$ ipython --no-banner

In [1]: import numpy as np

In [2]: np.set_printoptions(precision=3, suppress=True, linewidth=200, sign=" ")

In [3]: tidy = lambda a: np.round(a, 3) + 0

In [4]: arr = np.load("mat.npy")

In [5]: arr
Out[5]: 
array([[ 1.242, -0.262, -3.282, -2.466,  0.217,  3.601,  1.022,  5.926],
       [ 0.092, -0.763, -0.335,  3.052, -0.839,  3.444, -4.409,  1.057],
       [ 3.038,  2.292,  3.912, -2.144,  0.994,  1.04 , -3.874, -1.774],
       [ 4.211, -1.57 ,  0.768,  1.715, -1.51 , -2.417,  0.304,  3.077],
       [-1.189,  1.994,  4.477,  1.251,  2.246, -1.169,  0.521,  3.31 ],
       [-0.664, -0.179,  4.005,  1.685,  0.448,  3.257,  6.451, -0.59 ],
       [ 3.013,  3.608, -3.036,  3.236,  1.227, -0.818,  1.574, -0.681],
       [-0.537,  4.295,  2.886, -1.375, -5.052,  0.015,  1.446,  1.325]])

In [6]: O, R = np.linalg.qr(arr)

In [7]: tidy(abs(R[0, 0])), tidy(np.linalg.norm(arr[:, 0]))
Out[7]: (np.float64(6.304), np.float64(6.304))

In [8]: tidy(O.T @ O)
Out[8]: 
array([[ 1.,  0.,  0.,  0.,  0.,  0.,  0.,  0.],
       [ 0.,  1.,  0.,  0.,  0.,  0.,  0.,  0.],
       [ 0.,  0.,  1.,  0.,  0.,  0.,  0.,  0.],
       [ 0.,  0.,  0.,  1.,  0.,  0.,  0.,  0.],
       [ 0.,  0.,  0.,  0.,  1.,  0.,  0.,  0.],
       [ 0.,  0.,  0.,  0.,  0.,  1.,  0.,  0.],
       [ 0.,  0.,  0.,  0.,  0.,  0.,  1.,  0.],
       [ 0.,  0.,  0.,  0.,  0.,  0.,  0.,  1.]])

In [9]: np.allclose(R.T @ R, arr.T @ arr)
Out[9]: True

In [10]: W0 = np.loadtxt("data.csv", delimiter=",")

In [11]: W0
Out[11]: 
array([[ 0.,  0.,  1.,  0.,  1.,  0.,  1.],
       [ 0.,  0.,  0.,  0.,  0.,  0.,  0.],
       [ 1.,  0.,  0.,  0.,  1.,  0.,  1.],
       [ 0.,  0.,  0.,  0.,  0.,  0.,  0.],
       [ 1.,  0.,  1.,  0.,  0.,  0.,  0.],
       [ 0.,  0.,  0.,  0.,  0.,  0.,  0.],
       [ 1.,  0.,  1.,  0.,  0.,  0.,  0.]])

In [12]: np.argsort(-np.linalg.norm(W0, axis=0).round(6), kind="stable")[:3]
Out[12]: array([ 0,  2,  4])

In [13]: [round(float(x), 3) for x in np.linalg.svd(W0, compute_uv=False)[:3]]
Out[13]: [2.562, 1.562, 1.0]

In [14]: np.linalg.matrix_rank(W0, rtol=0.1)
Out[14]: np.int64(3)

In [15]: np.argwhere(np.triu(W0))
Out[15]: 
array([[ 0,  2],
       [ 0,  4],
       [ 0,  6],
       [ 2,  4],
       [ 2,  6]])

In [16]: np.trace(W0 @ W0 @ W0) // 6
Out[16]: np.float64(2.0)

In [17]: L = np.diag(W0.sum(axis=1)) - W0

In [18]: (np.linalg.eigvalsh(L) < 1e-8).sum()
Out[18]: np.int64(4)

In [19]: np.linalg.matrix_rank(L)
Out[19]: np.int64(3)

In [20]: round(np.linalg.det(L[1:, 1:]))
Out[20]: 0

In [21]: L @ np.ones(7)
Out[21]: array([ 0.,  0.,  0.,  0.,  0.,  0.,  0.])

In [22]: w, V = np.linalg.eigh(W0)

In [23]: vec = np.array([5, 3, 1, 3, 2, 5, 4])

In [24]: tidy(V * np.maximum(w, 0) @ V.T)
Out[24]: 
array([[ 0.796,  0.   ,  0.796,  0.   ,  0.621,  0.   ,  0.621],
       [ 0.   ,  0.   ,  0.   ,  0.   ,  0.   ,  0.   ,  0.   ],
       [ 0.796,  0.   ,  0.796,  0.   ,  0.621,  0.   ,  0.621],
       [ 0.   ,  0.   ,  0.   ,  0.   ,  0.   ,  0.   ,  0.   ],
       [ 0.621,  0.   ,  0.621,  0.   ,  0.485,  0.   ,  0.485],
       [ 0.   ,  0.   ,  0.   ,  0.   ,  0.   ,  0.   ,  0.   ],
       [ 0.621,  0.   ,  0.621,  0.   ,  0.485,  0.   ,  0.485]])

In [25]: np.abs(W0).sum(axis=1).max(), tidy(np.abs(w).max())
Out[25]: (np.float64(3.0), np.float64(2.562))

In [26]: (np.sign(V[:, -1].round(6)) == np.sign(V[0, -1].round(6))).astype(int)
Out[26]: array([ 1,  0,  1,  0,  1,  0,  1])

In [27]: vec @ W0 @ vec
Out[27]: np.float64(82.0)

In [28]: mat = np.load("a.npy")

In [29]: mat
Out[29]: 
array([[ 1,  1,  2,  2],
       [ 0,  2,  1,  2],
       [ 0,  0,  0,  1],
       [ 0,  0,  0, -2]])

In [30]: Uu, sv, vt = np.linalg.svd(mat)

In [31]: tidy(sv)
Out[31]: array([ 4.489,  1.549,  1.203,  0.   ])

In [32]: Y = Uu[:, :3] @ np.diag(sv[:3]) @ vt[:3]

In [33]: np.linalg.matrix_rank(mat, rtol=0.05)
Out[33]: np.int64(3)

In [34]: tidy(np.abs(mat - Y).max())
Out[34]: np.float64(0.0)

In [35]: np.linalg.matrix_rank(Y)
Out[35]: np.int64(3)

In [36]: tidy(np.linalg.norm(mat - Y) / np.linalg.norm(mat))
Out[36]: np.float64(0.0)

In [37]: Y = mat / np.linalg.norm(mat, axis=1, keepdims=True)

In [38]: G = Y @ Y.T

In [39]: tidy(np.linalg.norm(Y, axis=1))
Out[39]: array([ 1.,  1.,  1.,  1.])

In [40]: np.argwhere(np.triu(np.abs(G) > 0.95, 1))
Out[40]: array([[ 2,  3]])

In [41]: (G - 2 * np.eye(4)).round(6).argmax(axis=1)
Out[41]: array([ 1,  0,  1,  0])

In [42]: tidy(np.degrees(np.arccos(np.clip(G[3, 0], -1, 1))))
Out[42]: np.float64(129.232)

In [43]: tidy(G[3])
Out[43]: array([-0.632, -0.667, -1.   ,  1.   ])

In [44]: u, r1 = mat[0], mat[3]

In [45]: u @ r1
Out[45]: np.int64(-4)

In [46]: u @ u
Out[46]: np.int64(10)

In [47]: pr = (u @ r1) / (u @ u) * u

In [48]: tidy((r1 - pr) @ u)
Out[48]: np.float64(0.0)

In [49]: r1 - pr
Out[49]: array([ 0.4,  0.4,  0.8, -1.2])

In [50]: tidy(np.linalg.norm(mat[2] - mat[3]))
Out[50]: np.float64(3.0)

In [51]: tidy(np.linalg.norm(mat, axis=0))
Out[51]: array([ 1.   ,  2.236,  2.236,  3.606])

In [52]: tidy(np.linalg.norm(mat, 1)), tidy(np.linalg.norm(mat, np.inf))
Out[52]: (np.float64(7.0), np.float64(6.0))

In [53]: tidy(np.linalg.norm(mat, 2))
Out[53]: np.float64(4.489)

In [54]: np.linalg.norm(mat, axis=1).argmax()
Out[54]: np.int64(0)

In [55]: tidy(np.linalg.norm(mat, "nuc"))
Out[55]: np.float64(7.241)

In [56]: mat[2] @ mat[3]
Out[56]: np.int64(-2)
